% ipython --no-banner

In [1]: import numpy as np

In [2]: from numpy import linalg as LA

In [3]: np.set_printoptions(precision=3, suppress=True, linewidth=140)

In [4]: def rnd(a):
   ...:     return np.round(a, 3) + 0
   ...: 

In [5]: arr = np.array([[0.1, -0.6, -1.6, 36.0, -0.3],
   ...:     [-0.2, -1.4, 1.0, 32.0, -0.1],
   ...:     [-0.5, 0.2, 0.8, -8.0, -1.7],
   ...:     [0.2, -0.4, -1.0, -10.0, 1.1]])

In [6]: U, s, vt = LA.svd(arr)

In [7]: print(np.argmax(s[:-1] / (s[1:] + 1e-6)) + 1)
1

In [8]: out = U[:, :1] @ np.diag(s[:1]) @ vt[:1]

In [9]: print(rnd(LA.norm(arr - out) / LA.norm(arr)))
0.064

In [10]: print(np.abs(arr).max())
36.0

In [11]: print(np.count_nonzero(arr))
20

In [12]: print(arr.shape)
(4, 5)

In [13]: print(rnd(LA.norm(arr)))
49.963

In [14]: print(np.unravel_index(np.abs(arr).argmax(), arr.shape))
(np.int64(0), np.int64(3))

In [15]: print(rnd(arr.mean(axis=0)))
[-0.1  -0.55 -0.2  12.5  -0.25]

In [16]: print(rnd(arr - arr[0]))
[[  0.    0.    0.    0.    0. ]
 [ -0.3  -0.8   2.6  -4.    0.2]
 [ -0.6   0.8   2.4 -44.   -1.4]
 [  0.1   0.2   0.6 -46.    1.4]]

In [17]: print(LA.matrix_rank(arr))
4

In [18]: print(rnd(LA.svd(arr, compute_uv=False)))
[49.859  2.665  1.661  0.71 ]

In [19]: arr[:, 5]
IndexError: index 5 is out of bounds for axis 1 with size 5


In [20]: print(rnd(arr.sum(axis=0)))
[-0.4 -2.2 -0.8 50.  -1. ]

In [21]: J = np.load("m.npy")

In [22]: print(J)
[[-3 -3 -3]
 [-3 -6 -6]
 [-3 -6 -9]]

In [23]: # equal to its transpose

In [24]: w, V = LA.eigh(J)

In [25]: x0 = np.array([1, -1, -1])

In [26]: print(V * np.maximum(w, 0) @ V.T)
[[0. 0. 0.]
 [0. 0. 0.]
 [0. 0. 0.]]

In [27]: print(np.abs(J).sum(axis=1).max(), rnd(np.abs(w).max()))
18 15.147

In [28]: print(x0 @ J @ x0 / (x0 @ x0), rnd(w[0]), rnd(w[-1]))
-6.0 -15.147 -0.924

In [29]: proj = np.triu(np.array([[-3, 1, 1], [2, -2, 3], [3, -3, 2]]), 1) + np.eye(3)

In [30]: out = proj @ J @ LA.inv(proj)

In [31]: print(rnd(LA.det(out)))
-27.0

In [32]: print(rnd(np.poly(out)))
[ 1. 18. 45. 27.]

In [33]: rng = np.random.default_rng(51)

In [34]: z = rng.permutation(3)

In [35]: print(z)
[1 2 0]

In [36]: out = J[z][:, z]

In [37]: print(rnd(np.sort(np.abs(LA.eigvals(out)))))
[ 0.924  1.929 15.147]

In [38]: print(out)
[[-6 -6 -3]
 [-6 -9 -3]
 [-3 -3 -3]]

In [39]: print(np.diag(out))
[-6 -9 -3]

In [40]: out = J[0, 0] * J[1:] - np.outer(J[1:, 0], J[0])

In [41]: print(out)
[[ 0  9  9]
 [ 0  9 18]]

In [42]: print(J[:, 0] / J[0, 0])
[1. 1. 1.]

In [43]: print(LA.matrix_rank(out), LA.matrix_rank(J))
2 3

In [44]: print(np.flatnonzero(~out.round(6).any(axis=1)))
[]

In [45]: O, r_ = LA.qr(J)

In [46]: print(O.shape, r_.shape)
(3, 3) (3, 3)

In [47]: print(rnd(O))
[[-0.577  0.816  0.   ]
 [-0.577 -0.408 -0.707]
 [-0.577 -0.408  0.707]]

In [48]: print(rnd(O.T @ O))
[[1. 0. 0.]
 [0. 1. 0.]
 [0. 0. 1.]]

In [49]: print(rnd(np.trace(O @ O.T)))
3.0

In [50]: print(rnd(abs(r_[0, 0])), rnd(LA.norm(J[:, 0])))
5.196 5.196

In [51]: X = np.load("data.npy")

In [52]: print(rnd(X))
[[0.273 0.182 0.    0.273 0.273]
 [0.286 0.429 0.    0.    0.286]
 [0.375 0.375 0.125 0.    0.125]
 [0.2   0.    0.1   0.4   0.3  ]
 [0.2   0.2   0.2   0.2   0.2  ]]

In [53]: print(np.kron(np.eye(2, dtype=int), J))
[[-3 -3 -3  0  0  0]
 [-3 -6 -6  0  0  0]
 [-3 -6 -9  0  0  0]
 [ 0  0  0 -3 -3 -3]
 [ 0  0  0 -3 -6 -6]
 [ 0  0  0 -3 -6 -9]]

In [54]: print(rnd(LA.det(J.T)))
-27.0

In [55]: print(rnd(LA.det(J[::-1])))
27.0
